$ python3 -q
>>> import numpy as np
>>> import numpy.linalg as la
>>> np.set_printoptions(suppress=True, linewidth=100)
>>> def rd(a):
...     return np.round(a, 2) + 0
... 
>>> A = np.diag(np.array([-2, 1])) + 5 * np.eye(2, k=1) + 5 * np.eye(2, k=-1)
>>> A
array([[-2.,  5.],
       [ 5.,  1.]])
>>> # symmetric, so the eigenvalues are real
>>> A @ A
array([[29., -5.],
       [-5., 26.]])
>>> (A + A.T) / 2
array([[-2.,  5.],
       [ 5.,  1.]])
>>> rd(la.matrix_power(A, 3))
array([[-83., 140.],
       [140.,   1.]])
>>> (A - A.T) / 2
array([[0., 0.],
       [0., 0.]])
>>> np.allclose(A, A.T)
True
>>> vals, evecs = la.eigh(A)
>>> rd(la.eigvalsh(A + -3 * np.eye(2)))
array([-8.72,  1.72])
>>> rd(la.eigvalsh(A @ A))
array([22.28, 32.72])
>>> rd(evecs @ np.diag(vals) @ evecs.T)
array([[-2.,  5.],
       [ 5.,  1.]])
>>> (vals > 1e-8).sum(), (vals < -1e-8).sum()
(np.int64(1), np.int64(1))
>>> rd(vals.sum()), np.trace(A)
(np.float64(-1.0), np.float64(-1.0))
>>> rd(evecs.T @ A @ evecs)
array([[-5.72,  0.  ],
       [ 0.  ,  4.72]])
>>> np.unique(vals.round(6) + 0, return_counts=True)[1]
array([1, 1])
>>> rd(vals)
array([-5.72,  4.72])
>>> rd(np.abs(evecs[:, -1]))
array([0.6, 0.8])
>>> rd(la.svd(A, compute_uv=False))
array([5.72, 4.72])
>>> vals, evecs = la.eig(A)
>>> A @ evecs[:, 0] - vals[0] * evecs[:, 0]
array([0., 0.])
>>> rd(np.sort(la.eigvals(A @ A)))
array([22.28, 32.72])
>>> rd(np.sort(la.eigvals(A.T)))
array([-5.72,  4.72])
>>> X = np.load("m.npy")
>>> X
array([[ 15,  15,  -5, -15],
       [ 12,  12,  -4, -12],
       [  0,   0,   0,   0],
       [ 18,  18,  -6, -18]])
>>> # columns 0 and 1 are equal
>>> U, sig, VT = la.svd(X)
>>> rd(sig)
array([46.43,  0.  ,  0.  ,  0.  ])
>>> np.argmax(sig[:-1] / (sig[1:] + 1e-6)) + 1
np.int64(1)
>>> Y = U[:, :1] @ np.diag(sig[:1]) @ VT[:1]
>>> rd(la.norm(X - Y) / la.norm(X))
np.float64(0.0)
>>> la.matrix_rank(Y)
np.int64(1)
>>> rd(Y)
array([[ 15.,  15.,  -5., -15.],
       [ 12.,  12.,  -4., -12.],
       [  0.,   0.,   0.,   0.],
       [ 18.,  18.,  -6., -18.]])
>>> rk = la.matrix_rank(X)
>>> rk
np.int64(1)
>>> N = la.svd(X)[2][rk:].T
>>> [int(la.matrix_rank(np.delete(X, i, axis=0))) for i in range(4)]
[1, 1, 1, 1]
>>> [int(la.matrix_rank(X[:i])) for i in range(1, len(X) + 1)]
[1, 1, 1, 1]
>>> [int(la.matrix_rank(X[:, :j + 1])) for j in range(4)]
[1, 1, 1, 1]
>>> np.allclose(X[:-1].T @ la.lstsq(X[:-1].T, X[-1])[0], X[-1])
True
>>> np.unique(X.round(6), axis=0).shape
(4, 4)
>>> rd(np.trace(la.pinv(X) @ X))
np.float64(1.0)
>>> x = np.array([-1, 0])
>>> rhs = A @ x
>>> b, lr = np.zeros(2), 1 / la.norm(A, 2) ** 2
>>> for i in range(25):
...     b -= lr * A.T @ (A @ b - rhs)
...     if i % 5 == 0: print(i, round(la.norm(A @ b - rhs), 2))
... 
0 0.9
5 0.0
10 0.0
15 0.0
20 0.0
>>> rd(la.cond(A))
np.float64(1.21)
>>> rd(b)
array([-1.,  0.])
>>> K = np.load("run2.npy")
>>> K
array([[-1, -1,  0, -2],
       [-1, -2, -2, -2],
       [ 0, -1, -2,  0],
       [ 1, -2,  0,  2]])
>>> # rank 3
>>> rk = la.matrix_rank(K)
>>> rk
np.int64(3)
>>> N = la.svd(K)[2][rk:].T
>>> rd(N[:, 0] / N[np.abs(N[:, 0]).round(6).argmax(), 0])
array([ 1. ,  0. ,  0. , -0.5])
>>> [int(la.matrix_rank(np.delete(K, i, axis=0))) for i in range(4)]
[3, 3, 3, 2]
>>> t = np.radians(135)
>>> Rm = np.eye(4)
>>> Rm[2, 2] = Rm[0, 0] = np.cos(t)
>>> Rm[2, 0], Rm[0, 2] = -np.sin(t), np.sin(t)
>>> rd(Rm)
array([[-0.71,  0.  ,  0.71,  0.  ],
       [ 0.  ,  1.  ,  0.  ,  0.  ],
       [-0.71,  0.  , -0.71,  0.  ],
       [ 0.  ,  0.  ,  0.  ,  1.  ]])
>>> Y = K @ Rm.T
>>> rd(np.abs(Y - K).max(axis=0))
array([1.71, 0.  , 4.12, 0.  ])
>>> rd(la.svd(K, compute_uv=False)), rd(la.svd(Y, compute_uv=False))
(array([4.44, 3.27, 1.6 , 0.  ]), array([4.44, 3.27, 1.6 , 0.  ]))
>>> rd(la.det(Rm)), rd(np.trace(Rm))
(np.float64(1.0), np.float64(0.59))
>>> rd(Y)
array([[ 0.71, -1.  ,  0.71, -2.  ],
       [-0.71, -2.  ,  2.12, -2.  ],
       [-1.41, -1.  ,  1.41,  0.  ],
       [-0.71, -2.  , -0.71,  2.  ]])
>>> F = np.array([[-2, -3, -1, 0],
...     [2, -1, -3, 3],
...     [-3, -2, 2, 0],
...     [0, -1, -2, -2],
...     [-3, 1, 1, 3]])
>>> F[:, 3] = 5 * F[:, 2]
>>> F
array([[ -2,  -3,  -1,  -5],
       [  2,  -1,  -3, -15],
       [ -3,  -2,   2,  10],
       [  0,  -1,  -2, -10],
       [ -3,   1,   1,   5]])
>>> np.unique(F.round(6), axis=0).shape
(5, 4)
>>> la.lstsq(F[:-1].T, F[-1])[2]
np.int32(3)
>>> np.allclose(F[:-1].T @ la.lstsq(F[:-1].T, F[-1])[0], F[-1])
True
>>> rd(np.trace(la.pinv(F) @ F))
np.float64(3.0)
>>> U, sig, VT = la.svd(F)
>>> evecs = VT[:(sig > 1e-8).sum()]
>>> rng = np.random.default_rng(900)
>>> x = F[2] + 5 * F[1] + rng.integers(2) * np.eye(4)[1]
>>> x
array([  7.,  -6., -13., -65.])
>>> np.allclose(evecs.T @ evecs @ x, x)
True
>>> Y = np.array([[-8, 3], [4, -3], [-1, 5], [-9, 5]])
>>> la.matrix_rank(F @ Y)
np.int64(2)
>>> Y.T @ F.T
array([[ 50, 118, -76,  88, -18],
       [-27, -81,  57, -57,  18]])
>>> np.vstack([F, Y.T]).shape
(7, 4)
>>> np.einsum("ik,kj->ij", F, Y)
array([[ 50, -27],
       [118, -81],
       [-76,  57],
       [ 88, -57],
       [-18,  18]])
>>> la.matrix_rank(np.vstack([F, Y.T]))
np.int64(4)
>>> F @ Y
array([[ 50, -27],
       [118, -81],
       [-76,  57],
       [ 88, -57],
       [-18,  18]])
>>> def softmax(z):
...     e = np.exp(z - z.max(axis=-1, keepdims=True))
...     return e / e.sum(axis=-1, keepdims=True)
... 
>>> rd(softmax(F[0] + 2))
array([0.24, 0.09, 0.66, 0.01])
>>> scores = F @ F.T / np.sqrt(4)
>>> softmax(scores).round(6).argmax(axis=1)
array([1, 1, 2, 1, 2])
>>> rd(softmax(scores))
array([[0., 1., 0., 0., 0.],
       [0., 1., 0., 0., 0.],
       [0., 0., 1., 0., 0.],
       [0., 1., 0., 0., 0.],
       [0., 0., 1., 0., 0.]])
>>> J = np.array([[1.0, 6.0, -6.0, -2.0],
...     [6.0, 6.0, -9.0, -3.0],
...     [-6.0, -9.0, 6.0, 3.0],
...     [-2.0, -3.0, 3.0, -2.0]])
>>> J
array([[ 1.,  6., -6., -2.],
       [ 6.,  6., -9., -3.],
       [-6., -9.,  6.,  3.],
       [-2., -3.,  3., -2.]])
>>> vals, evecs = la.eigh(J)
>>> x = np.array([9, 8, 4, 3])
>>> np.abs(J).sum(axis=1).max(), rd(np.abs(vals).max())
(np.float64(24.0), np.float64(20.0))
>>> rd(la.eigvalsh(J[1:, 1:]))
array([-3., -3., 16.])
